% python3 -q
>>> import numpy as np
>>> from numpy import linalg as LA
>>> np.set_printoptions(suppress=True, linewidth=160)
>>> tidy = lambda a: np.round(a, 3) + 0
>>> m1 = np.load("arr.npy")
>>> m1
array([[ 4., -2.,  0.,  0.,  0.,  0.],
       [-2.,  5., -2.,  0.,  0.,  0.],
       [ 0., -2., -5., -2.,  0.,  0.],
       [ 0.,  0., -2.,  5., -2.,  0.],
       [ 0.,  0.,  0., -2.,  0., -2.],
       [ 0.,  0.,  0.,  0., -2., -2.]])
>>> vals, evecs = LA.eigh(m1)
>>> vec = np.array([8, -6, -2, 5, -1, 7])
>>> np.abs(m1).sum(axis=1).max(), tidy(np.abs(vals).max())
(np.float64(9.0), np.float64(6.861))
>>> (np.sign(evecs[:, -1].round(6)) == np.sign(evecs[0, -1].round(6))).astype(int)
array([1, 0, 1, 0, 1, 0])
>>> th = np.radians(135)
>>> r_ = np.eye(6)
>>> r_[0, 0] = r_[4, 4] = np.cos(th)
>>> r_[0, 4], r_[4, 0] = -np.sin(th), np.sin(th)
>>> tidy(r_)
array([[-0.707,  0.   ,  0.   ,  0.   , -0.707,  0.   ],
       [ 0.   ,  1.   ,  0.   ,  0.   ,  0.   ,  0.   ],
       [ 0.   ,  0.   ,  1.   ,  0.   ,  0.   ,  0.   ],
       [ 0.   ,  0.   ,  0.   ,  1.   ,  0.   ,  0.   ],
       [ 0.707,  0.   ,  0.   ,  0.   , -0.707,  0.   ],
       [ 0.   ,  0.   ,  0.   ,  0.   ,  0.   ,  1.   ]])
>>> other = m1 @ r_.T
>>> tidy(LA.svd(m1, compute_uv=False)), tidy(LA.svd(other, compute_uv=False))
(array([6.861, 5.995, 5.788, 3.352, 2.605, 0.677]), array([6.861, 5.995, 5.788, 3.352, 2.605, 0.677]))
>>> tidy(np.abs(other - m1).max(axis=0))
array([6.828, 0.   , 0.   , 0.   , 3.414, 0.   ])
>>> np.allclose(m1 @ m1.T, other @ other.T)
True
>>> tidy(LA.det(r_)), tidy(np.trace(r_))
(np.float64(1.0), np.float64(2.586))
>>> tidy(np.trace(r_))
np.float64(2.586)
>>> tidy(LA.det(r_))
np.float64(1.0)
>>> np.allclose(r_, r_.T)
False
>>> W0 = np.loadtxt("mat.csv", delimiter=",")
>>> W0
array([[-2.,  0.,  3.],
       [ 3., -2.,  0.],
       [ 0.,  3., -2.]])
>>> vec = np.array([2, 0, 0])
>>> target = W0 @ vec
>>> target
array([-4.,  6.,  0.])
>>> tidy(LA.solve(W0, target + W0[:, 2]))
array([2., 0., 1.])
>>> tidy(LA.solve(W0, W0[:, 1]))
array([0., 1., 0.])
>>> tidy(np.poly(W0))
array([  1.,   6.,  12., -19.])
>>> np.einsum("ij,ji->", W0, W0)
np.float64(12.0)
>>> def softmax(z):
...     e = np.exp(z - z.max(axis=-1, keepdims=True))
...     return e / e.sum(axis=-1, keepdims=True)
... 
>>> tidy(softmax(W0).sum(axis=1))
array([1., 1., 1.])
>>> tidy(softmax(10 * W0[0]))
array([0., 0., 1.])
>>> att = W0 @ W0.T / np.sqrt(3)
>>> tidy(softmax(att)[0] @ W0)
array([-2.,  0.,  3.])
>>> tidy(softmax(att + np.triu(np.full(att.shape, -np.inf), 1)))
array([[1., 0., 0.],
       [0., 1., 0.],
       [0., 0., 1.]])
>>> tidy(softmax(att))
array([[1., 0., 0.],
       [0., 1., 0.],
       [0., 0., 1.]])
